In [1]: import numpy as np

In [2]: from numpy import linalg as LA

In [3]: np.set_printoptions(precision=1, suppress=True, linewidth=160, sign=" ")

In [4]: mat = np.load("test12.npy")

In [5]: mat
Out[5]: 
array([[ 2,  0,  1],
       [ 0,  2,  2],
       [ 0,  0,  2]])

In [6]: vec = np.array([-1, -1, -1])

In [7]: rhs = mat @ vec

In [8]: coef, lr = np.zeros(3), 1 / LA.norm(mat, 2) ** 2

In [9]: for i in range(200):
   ...:     coef -= lr * mat.T @ (mat @ coef - rhs)
   ...:     if i % 50 == 0: print(i, round(LA.norm(mat @ coef - rhs), 1))
   ...: 
0 0.9
50 0.0
100 0.0
150 0.0

In [10]: coef
Out[10]: array([-1., -1., -1.])

In [11]: round(float(LA.cond(mat)), 1)
Out[11]: 2.9

In [12]: M2 = LA.invert(mat)
AttributeError: module 'numpy.linalg' has no attribute 'invert'


In [13]: M2 = mat ** -1
ValueError: Integers to negative integer powers are not allowed.


In [14]: M2 = LA.inv(mat)

In [15]: round(float(LA.cond(mat)), 1)
Out[15]: 2.9

In [16]: mat @ M2
Out[16]: 
array([[ 1.,  0.,  0.],
       [ 0.,  1.,  0.],
       [ 0.,  0.,  1.]])

In [17]: np.round(LA.det(mat) * LA.det(M2), 1)
Out[17]: np.float64(1.0)

In [18]: np.allclose(M2, mat.T)
Out[18]: False

In [19]: M2
Out[19]: 
array([[ 0.5,  0. , -0.2],
       [ 0. ,  0.5, -0.5],
       [ 0. ,  0. ,  0.5]])

In [20]: (np.abs(M2) > 1e-9).astype(int)
Out[20]: 
array([[ 1,  0,  1],
       [ 0,  1,  1],
       [ 0,  0,  1]])

In [21]: X = np.loadtxt("layer12.csv", delimiter=",")

In [22]: X
Out[22]: 
array([[-0.2, -1.1,  2.3,  0.6, -2.7,  1.1, -0.2, -0.9],
       [ 2.7, -2.6, -2.5,  0.4,  1.1,  0.2, -0.6, -0.3],
       [-0.9,  4. ,  3. ,  0.3, -0.2, -0.5,  1. ,  0.3],
       [-1.7, -7.4,  7.1,  0.6, -0.4,  0.1,  1.1,  0.5],
       [ 0.3,  2.4, -0.4, -0.3, -0.9,  0.6, -0.7, -1.2],
       [-4.6, -2.1,  2.2, -0.1, -1.6,  0.5,  1.8, -0.1],
       [ 2.5,  0.9, -6.2,  0.5,  1.7,  1.2, -1.8,  0.4],
       [ 0.6,  8.2,  0.3,  0.1, -1.8,  0.4,  0.1,  0. ],
       [-0.5,  5.5, -0.7,  0.3,  1. , -0.2,  1.4, -0.8],
       [-1.2,  1.4,  8.4, -0.5, -2.8,  0.6, -0.6, -0.2],
       [-0.9,  2.4,  4.5, -0.1, -3.9,  0.7, -0.5,  0.4],
       [-0.6,  1. , -3.7,  0.7, -0.1,  1. ,  1.7, -1.3],
       [ 0.2,  5.6, -6.1, -0.7, -1.9, -0.2, -1.5, -1.2],
       [ 0.7,  1.7,  0. ,  0. ,  0.6, -0.4,  0.1, -0.1],
       [ 0.8,  0.4,  4.5, -0.2,  3.8,  0. ,  2.6,  0.2],
       [-0.6,  1.4, -3.2, -0.2,  0.7,  0. , -0.9, -1. ],
       [ 1. , -0.9, -0.5,  0.6, -4. , -0.3,  1.6,  0.1],
       [-0.5, -0.6, -1.1, -0.7,  3.4,  0.9, -0.8,  0.4],
       [ 0.6,  0.6, -0.2,  0.1, -1.8,  0. ,  1.4, -0.1],
       [-0.9,  3.8, -4. , -0.1, -0.4,  0. ,  0.2, -1.1],
       [-3.3, -0.8, -1.2,  0.5,  0. ,  0.6,  1.5,  0.2],
       [ 0.7, -1.5,  5.9, -0.4,  2.5, -0.3,  0. , -1.3],
       [ 1. ,  3.5, -2.4,  0.2,  3.3,  0.7, -2.9, -1.8]])

In [23]: Xs = X - X.mean(axis=0)

In [24]: V = LA.svd(Xs)[2][:7]

In [25]: M2 = Xs - Xs @ V.T @ V

In [26]: np.round(M2.std(axis=0), 1) + 0
Out[26]: array([ 0. ,  0. ,  0. ,  0.3,  0. ,  0.1,  0.1,  0. ])

In [27]: LA.norm(M2, axis=1).round(6).argmax()
Out[27]: np.int64(2)

In [28]: (Xs @ V.T).std(axis=0)
Out[28]: array([ 4.3,  2.8,  2.1,  1.5,  1.1,  0.6,  0.5])

In [29]: np.round(LA.norm(M2) / LA.norm(Xs), 1)
Out[29]: np.float64(0.1)

In [30]: D = LA.norm(X[:, None] - X[None], axis=-1)

In [31]: D[7].round(6).argsort(kind="stable")[:4]
Out[31]: array([ 7,  8,  2,  4])

In [32]: LA.matrix_rank(D ** 2)
Out[32]: np.int64(10)

In [33]: round(float(LA.norm(X, 1)), 1), np.round(LA.norm(X, np.inf), 1)
Out[33]: (70.4, np.float64(18.9))

In [34]: LA.norm(X, axis=0)
Out[34]: array([  7.6,  16.2,  18.6,   2. ,  10.5,   2.8,   6.4,   3.8])

In [35]: vec = np.array([-1, 0, -2, 0, 0, -2, -2, 1])

In [36]: rhs = X @ vec

In [37]: np.round(LA.pinv(X) @ X, 1) + 0
Out[37]: 
array([[ 1.,  0.,  0.,  0.,  0.,  0.,  0.,  0.],
       [ 0.,  1.,  0.,  0.,  0.,  0.,  0.,  0.],
       [ 0.,  0.,  1.,  0.,  0.,  0.,  0.,  0.],
       [ 0.,  0.,  0.,  1.,  0.,  0.,  0.,  0.],
       [ 0.,  0.,  0.,  0.,  1.,  0.,  0.,  0.],
       [ 0.,  0.,  0.,  0.,  0.,  1.,  0.,  0.],
       [ 0.,  0.,  0.,  0.,  0.,  0.,  1.,  0.],
       [ 0.,  0.,  0.,  0.,  0.,  0.,  0.,  1.]])

In [38]: rhs
Out[38]: 
array([ -7.1,   2.8,  -5.8, -14.4,  -0.5,  -4.5,  11.5,  -2.2,  -1.3, -15.8,  -8.1,   1.3,  14.2,  -0.2, -14.8,   7.8,  -2.5,   2.9,  -3.1,   7.4,   1.7,
       -13.2,   6.4])

In [39]: rng = np.random.default_rng(97)

In [40]: rhs = rhs + 0.3 * rng.normal(size=23)

In [41]: rhs
Out[41]: 
array([ -7.2,   3.1,  -5.9, -14.7,  -0.9,  -4.8,  11.4,  -2.6,  -1. , -16.2,  -7.8,   1.2,  14. ,  -0.7, -14.7,   8. ,  -2.5,   2.9,  -3.2,   7.4,   1.6,
       -13. ,   6.8])

In [42]: coef, *_ = LA.lstsq(X, rhs)

In [43]: coef.round(1) + 0
Out[43]: array([-1. ,  0. , -2. ,  0.1,  0. , -2.1, -2. ,  0.9])

In [44]: round(LA.norm(rhs - X @ coef), 1)
Out[44]: np.float64(1.1)

In [45]: W0 = np.loadtxt("out12.csv", delimiter=",")

In [46]: W0
Out[46]: 
array([[  0.,   0.,   0.],
       [  0.,   0.,   0.],
       [  2.,   8.,   9.],
       [  0.,   0.,   0.],
       [  1.,   5.,   9.],
       [  0.,   0.,   0.],
       [  1.,   5.,   9.],
       [  0.,   0.,   0.],
       [  1.,   5.,   9.],
       [  2.,   8.,   9.],
       [  2.,   8.,   9.],
       [  2.,   8.,   9.],
       [  7.,   8.,   5.],
       [  0.,   0.,   0.],
       [  3.,  13.,  18.],
       [  1.,   5.,   9.],
       [  8.,  13.,  14.],
       [  0.,   0.,   0.],
       [  0.,   0.,   0.],
       [  0.,   0.,   0.],
       [  1.,   5.,   9.],
       [  8.,  13.,  14.],
       [  0.,   0.,   0.],
       [  1.,   5.,   9.],
       [  8.,  13.,  14.],
       [  3.,  13.,  18.],
       [  2.,   8.,   9.],
       [  2.,   8.,   9.],
       [  0.,   0.,   0.],
       [  0.,   0.,   0.],
       [  0.,   0.,   0.],
       [  0.,   0.,   0.],
       [  7.,   8.,   5.]])

In [47]: t = np.radians(15)

In [48]: Rm = np.eye(3)

In [49]: Rm[1, 1] = Rm[0, 0] = np.cos(t)

In [50]: Rm[1, 0], Rm[0, 1] = -np.sin(t), np.sin(t)

In [51]: Rm
Out[51]: 
array([[ 1. ,  0.3,  0. ],
       [-0.3,  1. ,  0. ],
       [ 0. ,  0. ,  1. ]])

In [52]: M2 = W0 @ Rm.T

In [53]: np.allclose(W0 @ W0.T, M2 @ M2.T)
Out[53]: True

In [54]: np.allclose(LA.norm(W0, axis=1), LA.norm(M2, axis=1))
Out[54]: True

In [55]: LA.svd(W0, compute_uv=False), LA.svd(M2, compute_uv=False)
Out[55]: (array([ 62.9,  11.9,   3.2]), array([ 62.9,  11.9,   3.2]))

In [56]: M2 = np.array([[2, -2, -1], [0, 0, -1]])

In [57]: cent = np.kron(M2, Rm)

In [58]: cent.shape
Out[58]: (6, 9)

In [59]: LA.matrix_rank(cent)
Out[59]: np.int64(6)

In [60]: W0 @ W0
ValueError: matmul: Input operand 1 has a mismatch in its core dimension 0, with gufunc signature (n?,k),(k,m?)->(n?,m?) (size 33 is different from 3)


In [61]: cov = W0.T @ W0

In [62]: np.trace(cov), (W0 ** 2).sum()
Out[62]: (np.float64(4103.0), np.float64(4103.0))

In [63]: LA.matrix_rank(cov)
Out[63]: np.int64(3)

In [64]: np.diag(cov)
Out[64]: array([  338.,  1507.,  2258.])

In [65]: cov
Out[65]: 
array([[  338.,   628.,   676.],
       [  628.,  1507.,  1796.],
       [  676.,  1796.,  2258.]])
